% python3 -q
>>> import numpy as np
>>> np.set_printoptions(precision=1, suppress=True, linewidth=120)
>>> A = np.array([[-1, 2, 3],
...     [2, 5, 6],
...     [-5, -2, -1],
...     [-1, 2, 3],
...     [4, 7, 8],
...     [-10, -7, -6]])
>>> r = np.linalg.matrix_rank(A)
>>> r
np.int64(2)
>>> N = np.linalg.svd(A)[2][r:].T
>>> np.round(A @ N, 1) + 0
array([[0.],
       [0.],
       [0.],
       [0.],
       [0.],
       [0.]])
>>> [int(np.linalg.matrix_rank(np.delete(A, i, axis=0))) for i in range(6)]
[2, 2, 2, 2, 2, 2]
>>> N[:, 0] / N[np.abs(N[:, 0]).round(6).argmax(), 0]
array([-0.3,  1. , -0.8])
>>> np.linalg.matrix_rank(A.T @ A), np.linalg.matrix_rank(A @ A.T)
(np.int64(2), np.int64(2))
>>> A - A[0]
array([[ 0,  0,  0],
       [ 3,  3,  3],
       [-4, -4, -4],
       [ 0,  0,  0],
       [ 5,  5,  5],
       [-9, -9, -9]])
>>> np.count_nonzero(A)
np.int64(18)
>>> A.sum(axis=0)
array([-11,   7,  13])
>>> round(float(np.linalg.norm(A)), 1)
20.9
>>> np.unravel_index(np.abs(A).argmax(), A.shape)
(np.int64(5), np.int64(0))
>>> np.linalg.matrix_rank(A)
np.int64(2)
>>> A.shape
(6, 3)
>>> A @ np.linalg.pinv(A) @ A
array([[ -1.,   2.,   3.],
       [  2.,   5.,   6.],
       [ -5.,  -2.,  -1.],
       [ -1.,   2.,   3.],
       [  4.,   7.,   8.],
       [-10.,  -7.,  -6.]])
>>> np.abs(np.diag(np.linalg.qr(A)[1])) > 1e-9
array([ True,  True, False])
>>> round(float(np.trace(np.linalg.pinv(A) @ A)), 1)
2.0
>>> left, sigma, VT = np.linalg.svd(A)
>>> sigma.round(1) + 0
array([19.6,  7.2,  0. ])
>>> M2 = left[:, :2] @ np.diag(sigma[:2]) @ VT[:2]
>>> np.linalg.matrix_rank(M2)
np.int64(2)
>>> M2
array([[ -1.,   2.,   3.],
       [  2.,   5.,   6.],
       [ -5.,  -2.,  -1.],
       [ -1.,   2.,   3.],
       [  4.,   7.,   8.],
       [-10.,  -7.,  -6.]])
>>> np.linalg.matrix_rank(A, rtol=0.05)
np.int64(2)
>>> X = np.loadtxt("mat.csv", delimiter=",")
>>> X.round(1) + 0
array([[-1.7,  3.8, -0.3,  2.8],
       [ 4.7,  1.6,  0.3, -0.6],
       [-3. , -3.8, -0.1, -1.2],
       [ 0.6,  4.4, -0.1,  2.4],
       [-4.8, -1.1, -0.3,  0.9],
       [-4.6, -1.9, -0.3,  0.4],
       [ 0. , -4.3,  0.2, -2.5],
       [-1.8,  3.7, -0.3,  2.8],
       [ 1. ,  4.4, -0.1,  2.2],
       [ 3. , -2.9,  0.4, -2.7],
       [ 2.3, -3.4,  0.3, -2.8],
       [-4.1,  1.6, -0.4,  2.3],
       [ 1.4, -3.9,  0.3, -2.8],
       [-4.8, -0.4, -0.4,  1.4],
       [-4.8, -1.3, -0.3,  0.8],
       [-2. , -4.2,  0. , -1.8],
       [-4. ,  1.8, -0.4,  2.4]])
>>> Ac = X - X.mean(axis=0)
>>> vecs = np.linalg.svd(Ac)[2][:2]
>>> M2 = Ac - Ac @ vecs.T @ vecs
>>> np.linalg.norm(M2, axis=1).round(6).argmax()
np.int64(0)
>>> np.round(np.diag(vecs.T @ vecs), 1) + 0
array([0.9, 0.8, 0. , 0.3])
>>> np.round(np.cov(Ac @ vecs.T, rowvar=False), 1) + 0
array([[14.9,  0. ],
       [ 0. ,  9.6]])
>>> np.round(M2.std(axis=0), 1) + 0
array([0., 0., 0., 0.])
>>> cent = X[[5, 11]].astype(float)
>>> for _ in range(3):
...     lab = np.linalg.norm(X[:, None] - cent, axis=-1).argmin(axis=1)
...     cent = np.array([X[lab == j].mean(axis=0) for j in range(2)])
... 
>>> lab
array([1, 1, 0, 1, 0, 0, 0, 1, 1, 0, 0, 1, 0, 0, 0, 0, 1])
>>> np.abs(cent[1] - cent[0]).argmax()
np.int64(1)
>>> cent[1] - cent[0]
array([ 1. ,  5.8, -0.2,  3.1])
>>> np.bincount(lab)
array([10,  7])
